$ ipython --no-banner

In [1]: import numpy as np

In [2]: import numpy.linalg as la

In [3]: np.set_printoptions(precision=2, suppress=True, linewidth=140, sign=" ")

In [4]: def tidy(a):
   ...:     return np.round(a, 2) + 0
   ...: 

In [5]: M = np.loadtxt("a.csv", delimiter=",")

In [6]: M
Out[6]: 
array([[ 1.,  0.,  0.,  0.,  1.,  0.,  0.,  1.,  0.],
       [ 0.,  0.,  0.,  0.,  0.,  0.,  0.,  0.,  0.],
       [ 0.,  0.,  0.,  2.,  0.,  2.,  2.,  0.,  2.],
       [ 0.,  0.,  1.,  3.,  0.,  0.,  1.,  0.,  1.],
       [ 3.,  0.,  0.,  0.,  0.,  0.,  0.,  0.,  0.],
       [ 0.,  0.,  2.,  3.,  0.,  2.,  3.,  0.,  1.],
       [ 0.,  0.,  1.,  0.,  0.,  0.,  0.,  0.,  3.],
       [ 2.,  0.,  0.,  0.,  0.,  0.,  0.,  3.,  0.],
       [ 0.,  0.,  0.,  3.,  0.,  3.,  2.,  0.,  3.]])

In [7]: rng = np.random.default_rng(81101)

In [8]: labels = rng.permutation(9)

In [9]: labels
Out[9]: array([ 5,  0,  2,  4,  7,  6,  3,  8,  1])

In [10]: Y = M[labels][:, labels]

In [11]: tidy(la.det(Y)), tidy(la.det(M[labels]))
Out[11]: (np.float64(0.0), np.float64(0.0))

In [12]: np.allclose(Y, M)
Out[12]: False

In [13]: np.trace(Y)
Out[13]: np.float64(12.0)

In [14]: np.diag(Y)
Out[14]: array([ 2.,  1.,  0.,  0.,  3.,  0.,  3.,  3.,  0.])

In [15]: tidy(np.sort(np.abs(la.eigvals(Y))))
Out[15]: array([ 0.  ,  1.11,  1.48,  1.55,  1.57,  1.57,  1.75,  3.93,  7.9 ])

In [16]: (la.matrix_power((M != 0) + (M.T != 0) + np.eye(9), 9) > 0).astype(int)
Out[16]: 
array([[ 1,  0,  0,  0,  1,  0,  0,  1,  0],
       [ 0,  1,  0,  0,  0,  0,  0,  0,  0],
       [ 0,  0,  1,  1,  0,  1,  1,  0,  1],
       [ 0,  0,  1,  1,  0,  1,  1,  0,  1],
       [ 1,  0,  0,  0,  1,  0,  0,  1,  0],
       [ 0,  0,  1,  1,  0,  1,  1,  0,  1],
       [ 0,  0,  1,  1,  0,  1,  1,  0,  1],
       [ 1,  0,  0,  0,  1,  0,  0,  1,  0],
       [ 0,  0,  1,  1,  0,  1,  1,  0,  1]])

In [17]: (M != 0).astype(int)
Out[17]: 
array([[ 1,  0,  0,  0,  1,  0,  0,  1,  0],
       [ 0,  0,  0,  0,  0,  0,  0,  0,  0],
       [ 0,  0,  0,  1,  0,  1,  1,  0,  1],
       [ 0,  0,  1,  1,  0,  0,  1,  0,  1],
       [ 1,  0,  0,  0,  0,  0,  0,  0,  0],
       [ 0,  0,  1,  1,  0,  1,  1,  0,  1],
       [ 0,  0,  1,  0,  0,  0,  0,  0,  1],
       [ 1,  0,  0,  0,  0,  0,  0,  1,  0],
       [ 0,  0,  0,  1,  0,  1,  1,  0,  1]])

In [18]: tidy(la.det(M))
Out[18]: np.float64(0.0)

In [19]: la.matrix_rank(M, rtol=0.1)
Out[19]: np.int64(7)

In [20]: Y = np.array([[5, 0, 5, -2, 1, -4, 4, 4],
    ...:     [2, -3, 4, 1, 1, -4, 5, -2],
    ...:     [4, 3, 5, -3, 5, -4, 1, 4],
    ...:     [5, 0, 4, -2, 3, -3, 1, -2],
    ...:     [4, 3, 4, -2, 5, -2, -3, 0],
    ...:     [-2, -2, -4, 0, -5, -2, 0, 2],
    ...:     [-2, -4, -5, 1, -3, 2, -2, -5],
    ...:     [2, 0, 0, -3, -3, 0, -2, 3]])

In [21]: K = Y + Y.T

In [22]: K
Out[22]: 
array([[10,  2,  9,  3,  5, -6,  2,  6],
       [ 2, -6,  7,  1,  4, -6,  1, -2],
       [ 9,  7, 10,  1,  9, -8, -4,  4],
       [ 3,  1,  1, -4,  1, -3,  2, -5],
       [ 5,  4,  9,  1, 10, -7, -6, -3],
       [-6, -6, -8, -3, -7, -4,  2,  2],
       [ 2,  1, -4,  2, -6,  2, -4, -7],
       [ 6, -2,  4, -5, -3,  2, -7,  6]])

In [23]: r0 = np.array([5, 2, 2, 5, -1, 2, -4, 2])

In [24]: Y = K + np.outer(r0, np.eye(8)[4])

In [25]: tidy(la.det(Y) / la.det(K)), tidy(1 + la.solve(K, r0)[4])
Out[25]: (np.float64(1.5), np.float64(1.5))

In [26]: Y
Out[26]: 
array([[ 10.,   2.,   9.,   3.,  10.,  -6.,   2.,   6.],
       [  2.,  -6.,   7.,   1.,   6.,  -6.,   1.,  -2.],
       [  9.,   7.,  10.,   1.,  11.,  -8.,  -4.,   4.],
       [  3.,   1.,   1.,  -4.,   6.,  -3.,   2.,  -5.],
       [  5.,   4.,   9.,   1.,   9.,  -7.,  -6.,  -3.],
       [ -6.,  -6.,  -8.,  -3.,  -5.,  -4.,   2.,   2.],
       [  2.,   1.,  -4.,   2., -10.,   2.,  -4.,  -7.],
       [  6.,  -2.,   4.,  -5.,  -1.,   2.,  -7.,   6.]])

In [27]: la.matrix_rank(Y - K)
Out[27]: np.int64(1)

In [28]: vals, vecs = la.eigh(K)

In [29]: (vals > 1e-8).sum(), (vals < -1e-8).sum()
Out[29]: (np.int64(4), np.int64(4))

In [30]: tidy(la.eigvalsh(K + 2 * np.eye(8)))
Out[30]: array([-11.31,  -8.6 ,  -5.53,  -4.12,   2.39,   9.72,  15.97,  35.48])

In [31]: tidy(vecs.T @ vecs)
Out[31]: 
array([[ 1.,  0.,  0.,  0.,  0.,  0.,  0.,  0.],
       [ 0.,  1.,  0.,  0.,  0.,  0.,  0.,  0.],
       [ 0.,  0.,  1.,  0.,  0.,  0.,  0.,  0.],
       [ 0.,  0.,  0.,  1.,  0.,  0.,  0.,  0.],
       [ 0.,  0.,  0.,  0.,  1.,  0.,  0.,  0.],
       [ 0.,  0.,  0.,  0.,  0.,  1.,  0.,  0.],
       [ 0.,  0.,  0.,  0.,  0.,  0.,  1.,  0.],
       [ 0.,  0.,  0.,  0.,  0.,  0.,  0.,  1.]])

In [32]: tidy(vals)
Out[32]: array([-13.31, -10.6 ,  -7.53,  -6.12,   0.39,   7.72,  13.97,  33.48])

In [33]: tidy(np.abs(vecs[:, -1]))
Out[33]: array([ 0.46,  0.22,  0.59,  0.07,  0.49,  0.33,  0.15,  0.12])

In [34]: Q, r_ = la.qr(K)

In [35]: tidy(np.abs(np.diag(r_)))
Out[35]: array([ 17.18,   9.91,   9.5 ,   7.24,   3.1 ,   5.6 ,   6.62,   6.84])

In [36]: Q.shape, r_.shape
Out[36]: ((8, 8), (8, 8))

In [37]: tidy(Q.T @ Q)
Out[37]: 
array([[ 1.,  0.,  0.,  0.,  0.,  0.,  0.,  0.],
       [ 0.,  1.,  0.,  0.,  0.,  0.,  0.,  0.],
       [ 0.,  0.,  1.,  0.,  0.,  0.,  0.,  0.],
       [ 0.,  0.,  0.,  1.,  0.,  0.,  0.,  0.],
       [ 0.,  0.,  0.,  0.,  1.,  0.,  0.,  0.],
       [ 0.,  0.,  0.,  0.,  0.,  1.,  0.,  0.],
       [ 0.,  0.,  0.,  0.,  0.,  0.,  1.,  0.],
       [ 0.,  0.,  0.,  0.,  0.,  0.,  0.,  1.]])

In [38]: tidy(Q @ r_)
Out[38]: 
array([[10.,  2.,  9.,  3.,  5., -6.,  2.,  6.],
       [ 2., -6.,  7.,  1.,  4., -6.,  1., -2.],
       [ 9.,  7., 10.,  1.,  9., -8., -4.,  4.],
       [ 3.,  1.,  1., -4.,  1., -3.,  2., -5.],
       [ 5.,  4.,  9.,  1., 10., -7., -6., -3.],
       [-6., -6., -8., -3., -7., -4.,  2.,  2.],
       [ 2.,  1., -4.,  2., -6.,  2., -4., -7.],
       [ 6., -2.,  4., -5., -3.,  2., -7.,  6.]])

In [39]: tidy(abs(r_[0, 0])), tidy(la.norm(K[:, 0]))
Out[39]: (np.float64(17.18), np.float64(17.18))

In [40]: E = np.load("arr.npy")

In [41]: E
Out[41]: 
array([[-1,  0,  1,  2,  3,  4,  5,  6,  7,  8,  9, 10, 11],
       [12, 13, 14, 15, 16, 17, 18, 19, 20, 21, 22, 23, 24],
       [25, 26, 27, 28, 29, 30, 31, 32, 33, 34, 35, 36, 37],
       [38, 39, 40, 41, 42, 43, 44, 45, 46, 47, 48, 49, 50],
       [51, 52, 53, 54, 55, 56, 57, 58, 59, 60, 61, 62, 63],
       [64, 65, 66, 67, 68, 69, 70, 71, 72, 73, 74, 75, 76],
       [77, 78, 79, 80, 81, 82, 83, 84, 85, 86, 87, 88, 89]])

In [42]: # rows and columns are dependent

In [43]: rank = la.matrix_rank(E)

In [44]: rank
Out[44]: np.int64(2)

In [45]: null = la.svd(E)[2][rank:].T

In [46]: [int(la.matrix_rank(E[:, :j + 1])) for j in range(13)]
Out[46]: [1, 2, 2, 2, 2, 2, 2, 2, 2, 2, 2, 2, 2]

In [47]: null.shape
Out[47]: (13, 11)

In [48]: W0 = np.array([[0, 1, 0, 0, 0],
    ...:     [1, 0, 0, 0, 0],
    ...:     [0, 0, 0, 1, 1],
    ...:     [0, 0, 1, 0, 0],
    ...:     [0, 0, 1, 0, 0]])

In [49]: W1 = np.array([[0, 1, 2], [0, 2, 0], [2, 1, 2], [0, 1, 0], [1, 0, 1]])

In [50]: c = np.array([4, 3, -4])

In [51]: act = np.maximum(W0 @ W1 + c, 0)

In [52]: (act > 0).mean(axis=0)
Out[52]: array([ 1.,  1.,  0.])

In [53]: la.matrix_rank(act)
Out[53]: np.int64(2)

In [54]: cent = np.array([[5, 3, 9], [-3, 7, 8], [2, -6, 5]])

In [55]: (act @ cent).round(6).argmax(axis=1)
Out[55]: array([ 2,  2,  2,  2,  2])

In [56]: la.cond(W0) > 100
Out[56]: np.True_

In [57]: la.matrix_rank(W0, rtol=0.1)
Out[57]: np.int64(4)

In [58]: tidy(la.norm(W0, 2) / la.norm(W0))
Out[58]: np.float64(0.58)

In [59]: np.einsum("ii->", W0)
Out[59]: np.int64(0)

In [60]: tidy(la.eigvals(W0).sum().real)
Out[60]: np.float64(0.0)

In [61]: W0 @ W0
Out[61]: 
array([[ 1,  0,  0,  0,  0],
       [ 0,  1,  0,  0,  0],
       [ 0,  0,  2,  0,  0],
       [ 0,  0,  0,  1,  1],
       [ 0,  0,  0,  1,  1]])

In [62]: np.argwhere(np.triu(W0))
Out[62]: 
array([[ 0,  1],
       [ 2,  3],
       [ 2,  4]])

In [63]: low = np.diag(W0.sum(axis=1)) - W0

In [64]: low @ np.ones(5)
Out[64]: array([ 0.,  0.,  0.,  0.,  0.])

In [65]: (la.eigvalsh(low) < 1e-8).sum()
Out[65]: np.int64(2)

In [66]: round(la.det(low[1:, 1:]))
Out[66]: 0

In [67]: tidy(la.eigvalsh(low))
Out[67]: array([ 0.,  0.,  1.,  2.,  3.])

In [68]: tidy(M @ la.pinv(M) @ M)
Out[68]: 
array([[ 1.,  0.,  0.,  0.,  1.,  0.,  0.,  1.,  0.],
       [ 0.,  0.,  0.,  0.,  0.,  0.,  0.,  0.,  0.],
       [ 0.,  0.,  0.,  2.,  0.,  2.,  2.,  0.,  2.],
       [ 0.,  0.,  1.,  3.,  0.,  0.,  1.,  0.,  1.],
       [ 3.,  0.,  0.,  0.,  0.,  0.,  0.,  0.,  0.],
       [ 0.,  0.,  2.,  3.,  0.,  2.,  3.,  0.,  1.],
       [ 0.,  0.,  1.,  0.,  0.,  0.,  0.,  0.,  3.],
       [ 2.,  0.,  0.,  0.,  0.,  0.,  0.,  3.,  0.],
       [ 0.,  0.,  0.,  3.,  0.,  3.,  2.,  0.,  3.]])

In [69]: np.allclose(M[:-1].T @ la.lstsq(M[:-1].T, M[-1])[0], M[-1])
Out[69]: False

In [70]: la.lstsq(M[:-1].T, M[-1])[2]
Out[70]: np.int32(7)

In [71]: m1 = np.load("dump.npy")

In [72]: m1
Out[72]: 
array([[ 0,  2,  6,  2,  0],
       [ 1,  2,  6,  1,  2],
       [ 1,  0,  0,  1,  2],
       [ 2,  0,  0,  1,  1],
       [ 2,  2,  6,  2,  1],
       [ 1,  1,  3,  0,  2],
       [ 0,  2,  6,  1,  0],
       [ 2,  1,  3,  0,  0],
       [ 1,  0,  0,  1,  1],
       [ 1,  1,  3,  2,  0],
       [ 0,  0,  0,  0,  2]])

In [73]: U, sigma, Vt = la.svd(m1)

In [74]: vecs = Vt[:(sigma > 1e-8).sum()]

In [75]: x0 = m1[8] + 2 * m1[0] + rng.integers(2) * np.eye(5)[2]

In [76]: x0
Out[76]: array([  1.,   4.,  12.,   5.,   1.])

In [77]: tidy(la.norm(x0 - vecs.T @ vecs @ x0))
Out[77]: np.float64(0.0)

In [78]: tidy(np.diag(vecs.T @ vecs))
Out[78]: array([ 1. ,  0.1,  0.9,  1. ,  1. ])

In [79]: tidy(vecs.T @ vecs)
Out[79]: 
array([[ 1. ,  0. ,  0. ,  0. ,  0. ],
       [ 0. ,  0.1,  0.3,  0. ,  0. ],
       [ 0. ,  0.3,  0.9,  0. ,  0. ],
       [ 0. ,  0. ,  0. ,  1. ,  0. ],
       [ 0. ,  0. ,  0. ,  0. ,  1. ]])

In [80]: np.allclose(vecs.T @ vecs @ x0, x0)
Out[80]: True

In [81]: data = np.load("out18.npy")

In [82]: data
Out[82]: 
array([[ 0.,  1.,  1.,  1.,  1.,  1.,  1.],
       [ 1.,  0.,  1.,  1.,  1.,  1.,  1.],
       [ 1.,  1.,  0.,  1.,  1.,  1.,  1.],
       [ 1.,  1.,  1.,  0.,  1.,  1.,  1.],
       [ 1.,  1.,  1.,  1.,  0.,  1.,  1.],
       [ 1.,  1.,  1.,  1.,  1.,  0.,  1.],
       [ 1.,  1.,  1.,  1.,  1.,  1.,  0.]])

In [83]: # symmetric

In [84]: cov = data.T @ data

In [85]: tidy(la.eigvalsh(cov)[::-1])
Out[85]: array([ 36.,   1.,   1.,   1.,   1.,   1.,   1.])

In [86]: cov
Out[86]: 
array([[ 6.,  5.,  5.,  5.,  5.,  5.,  5.],
       [ 5.,  6.,  5.,  5.,  5.,  5.,  5.],
       [ 5.,  5.,  6.,  5.,  5.,  5.,  5.],
       [ 5.,  5.,  5.,  6.,  5.,  5.,  5.],
       [ 5.,  5.,  5.,  5.,  6.,  5.,  5.],
       [ 5.,  5.,  5.,  5.,  5.,  6.,  5.],
       [ 5.,  5.,  5.,  5.,  5.,  5.,  6.]])

In [87]: np.allclose(cov, cov.T)
Out[87]: True

In [88]: (data @ data.T).shape
Out[88]: (7, 7)

In [89]: np.diag(cov)
Out[89]: array([ 6.,  6.,  6.,  6.,  6.,  6.,  6.])

In [90]: (data @ data)[0]
Out[90]: array([ 6.,  5.,  5.,  5.,  5.,  5.,  5.])

In [91]: tidy(np.sort(np.abs(np.fft.fft(data[0])))), tidy(np.sort(la.svd(data, compute_uv=False)))
Out[91]: 
(array([ 1.,  1.,  1.,  1.,  1.,  1.,  6.]),
 array([ 1.,  1.,  1.,  1.,  1.,  1.,  6.]))

In [92]: data @ (-1.0) ** np.arange(7)
Out[92]: array([ 0.,  2.,  0.,  2.,  0.,  2.,  0.])

In [93]: np.allclose(data @ data.T, data.T @ data)
Out[93]: True

In [94]: la.norm(data, axis=1).argmax()
Out[94]: np.int64(0)

In [95]: tidy(la.norm(data, axis=1))
Out[95]: array([ 2.45,  2.45,  2.45,  2.45,  2.45,  2.45,  2.45])

In [96]: tidy(la.norm(data[5] - data[2]))
Out[96]: np.float64(1.41)

In [97]: tidy(la.norm(data, axis=0))
Out[97]: array([ 2.45,  2.45,  2.45,  2.45,  2.45,  2.45,  2.45])

In [98]: tidy(la.norm(data, 1)), tidy(la.norm(data, np.inf))
Out[98]: (np.float64(6.0), np.float64(6.0))

In [99]: vals, vecs = la.eigh(data)

In [100]: tidy(la.svd(data, compute_uv=False))
Out[100]: array([ 6.,  1.,  1.,  1.,  1.,  1.,  1.])

In [101]: np.abs(vecs[:, -1]).round(6).argmax()
Out[101]: np.int64(0)

In [102]: tidy(vals.sum()), np.trace(data)
Out[102]: (np.float64(0.0), np.float64(0.0))

In [103]: tidy(vals)
Out[103]: array([-1., -1., -1., -1., -1., -1.,  6.])

In [104]: (vals > 1e-8).sum(), (vals < -1e-8).sum()
Out[104]: (np.int64(1), np.int64(6))

In [105]: tidy(la.eigvalsh(data + -2 * np.eye(7)))
Out[105]: array([-3., -3., -3., -3., -3., -3.,  4.])

In [106]: la.lstsq(E[:-1].T, E[-1])[2]
Out[106]: np.int32(2)

In [107]: tidy(E @ la.pinv(E) @ E)
Out[107]: 
array([[-1.,  0.,  1.,  2.,  3.,  4.,  5.,  6.,  7.,  8.,  9., 10., 11.],
       [12., 13., 14., 15., 16., 17., 18., 19., 20., 21., 22., 23., 24.],
       [25., 26., 27., 28., 29., 30., 31., 32., 33., 34., 35., 36., 37.],
       [38., 39., 40., 41., 42., 43., 44., 45., 46., 47., 48., 49., 50.],
       [51., 52., 53., 54., 55., 56., 57., 58., 59., 60., 61., 62., 63.],
       [64., 65., 66., 67., 68., 69., 70., 71., 72., 73., 74., 75., 76.],
       [77., 78., 79., 80., 81., 82., 83., 84., 85., 86., 87., 88., 89.]])

In [108]: np.abs(np.diag(la.qr(E)[1])) > 1e-9
Out[108]: array([ True,  True, False, False, False, False, False])

In [109]: tidy(np.trace(la.pinv(E) @ E))
Out[109]: np.float64(2.0)

In [110]: labels = rng.integers(0, 2, 11)

In [111]: arr = np.array([[3, -2, 0, -3, -3, 2, -3, 5, 4, 5, 4],
     ...:     [1, -2, 0, -2, 0, 3, -3, 0, -4, 1, 5],
     ...:     [-5, 1, 0, 4, 0, -2, 1, -5, 4, -3, -2],
     ...:     [2, -4, -1, -4, -1, -5, 4, -5, 1, -4, 3],
     ...:     [-1, 1, -5, 1, 4, 1, 4, -2, -3, 2, 0],
     ...:     [-2, -1, -5, -5, 4, 3, -4, 0, 4, -3, -1],
     ...:     [-5, -3, -1, -5, 3, 2, 1, 5, -5, -4, 0],
     ...:     [-4, -2, 5, -4, 1, 2, -3, 4, -1, -3, 3],
     ...:     [4, -2, -5, -3, -5, -4, 3, -3, -5, 4, 4],
     ...:     [1, -3, 4, -1, -4, -3, 2, 2, -5, -5, 3],
     ...:     [-4, 2, 5, -2, -4, 1, 3, -1, -1, -5, 1]]) * (labels[:, None] == labels)

In [112]: arr
Out[112]: 
array([[ 3, -2,  0, -3,  0,  0,  0,  5,  4,  0,  4],
       [ 1, -2,  0, -2,  0,  0,  0,  0, -4,  0,  5],
       [-5,  1,  0,  4,  0,  0,  0, -5,  4,  0, -2],
       [ 2, -4, -1, -4,  0,  0,  0, -5,  1,  0,  3],
       [ 0,  0,  0,  0,  4,  1,  4,  0,  0,  2,  0],
       [ 0,  0,  0,  0,  4,  3, -4,  0,  0, -3,  0],
       [ 0,  0,  0,  0,  3,  2,  1,  0,  0, -4,  0],
       [-4, -2,  5, -4,  0,  0,  0,  4, -1,  0,  3],
       [ 4, -2, -5, -3,  0,  0,  0, -3, -5,  0,  4],
       [ 0,  0,  0,  0, -4, -3,  2,  0,  0, -5,  0],
       [-4,  2,  5, -2,  0,  0,  0, -1, -1,  0,  1]])

In [113]: la.matrix_power(arr, 2)
Out[113]: 
array([[-19,   0,  28, -33,   0,   0,   0,  34, -12,   0,  28],
       [-39,  28,  47,  11,   0,   0,   0,  22,  25,   0, -23],
       [ 38, -10, -59,   9,   0,   0,   0, -75, -33,   0,  -4],
       [ 11,  33, -11,  25,   0,   0,   0,   9,  13,   0, -30],
       [  0,   0,   0,   0,  24,   9,  20,   0,   0, -21,   0],
       [  0,   0,   0,   0,  28,  14,  -6,   0,   0,  30,   0],
       [  0,   0,   0,   0,  39,  23,  -3,   0,   0,  16,   0],
       [-79,  33,  44,  33,   0,   0,   0,  -9,   6,   0, -37],
       [  5,  27,  33,   3,   0,   0,   0,  59,  25,   0, -18],
       [  0,   0,   0,   0,  -2,   6, -12,   0,   0,  18,   0],
       [-43,  23,   7,  41,   0,   0,   0, -37,  -1,   0, -28]])

In [114]: tidy(np.sort(np.abs(la.eigvals(arr))))
Out[114]: array([ 2.76,  2.76,  2.84,  3.82,  3.82,  4.26,  6.1 ,  6.1 ,  7.08,  9.77,  9.77])

In [115]: np.allclose(arr @ arr.T, arr.T @ arr)
Out[115]: False

In [116]: np.allclose(arr, arr.T)
Out[116]: False

In [117]: arr @ arr
Out[117]: 
array([[-19,   0,  28, -33,   0,   0,   0,  34, -12,   0,  28],
       [-39,  28,  47,  11,   0,   0,   0,  22,  25,   0, -23],
       [ 38, -10, -59,   9,   0,   0,   0, -75, -33,   0,  -4],
       [ 11,  33, -11,  25,   0,   0,   0,   9,  13,   0, -30],
       [  0,   0,   0,   0,  24,   9,  20,   0,   0, -21,   0],
       [  0,   0,   0,   0,  28,  14,  -6,   0,   0,  30,   0],
       [  0,   0,   0,   0,  39,  23,  -3,   0,   0,  16,   0],
       [-79,  33,  44,  33,   0,   0,   0,  -9,   6,   0, -37],
       [  5,  27,  33,   3,   0,   0,   0,  59,  25,   0, -18],
       [  0,   0,   0,   0,  -2,   6, -12,   0,   0,  18,   0],
       [-43,  23,   7,  41,   0,   0,   0, -37,  -1,   0, -28]])

In [118]: (arr - arr.T) / 2
Out[118]: 
array([[ 0. , -1.5,  2.5, -2.5,  0. ,  0. ,  0. ,  4.5,  0. ,  0. ,  4. ],
       [ 1.5,  0. , -0.5,  1. ,  0. ,  0. ,  0. ,  1. , -1. ,  0. ,  1.5],
       [-2.5,  0.5,  0. ,  2.5,  0. ,  0. ,  0. , -5. ,  4.5,  0. , -3.5],
       [ 2.5, -1. , -2.5,  0. ,  0. ,  0. ,  0. , -0.5,  2. ,  0. ,  2.5],
       [ 0. ,  0. ,  0. ,  0. ,  0. , -1.5,  0.5,  0. ,  0. ,  3. ,  0. ],
       [ 0. ,  0. ,  0. ,  0. ,  1.5,  0. , -3. ,  0. ,  0. ,  0. ,  0. ],
       [ 0. ,  0. ,  0. ,  0. , -0.5,  3. ,  0. ,  0. ,  0. , -3. ,  0. ],
       [-4.5, -1. ,  5. ,  0.5,  0. ,  0. ,  0. ,  0. ,  1. ,  0. ,  2. ],
       [ 0. ,  1. , -4.5, -2. ,  0. ,  0. ,  0. , -1. ,  0. ,  0. ,  2.5],
       [ 0. ,  0. ,  0. ,  0. , -3. ,  0. ,  3. ,  0. ,  0. ,  0. ,  0. ],
       [-4. , -1.5,  3.5, -2.5,  0. ,  0. ,  0. , -2. , -2.5,  0. ,  0. ]])
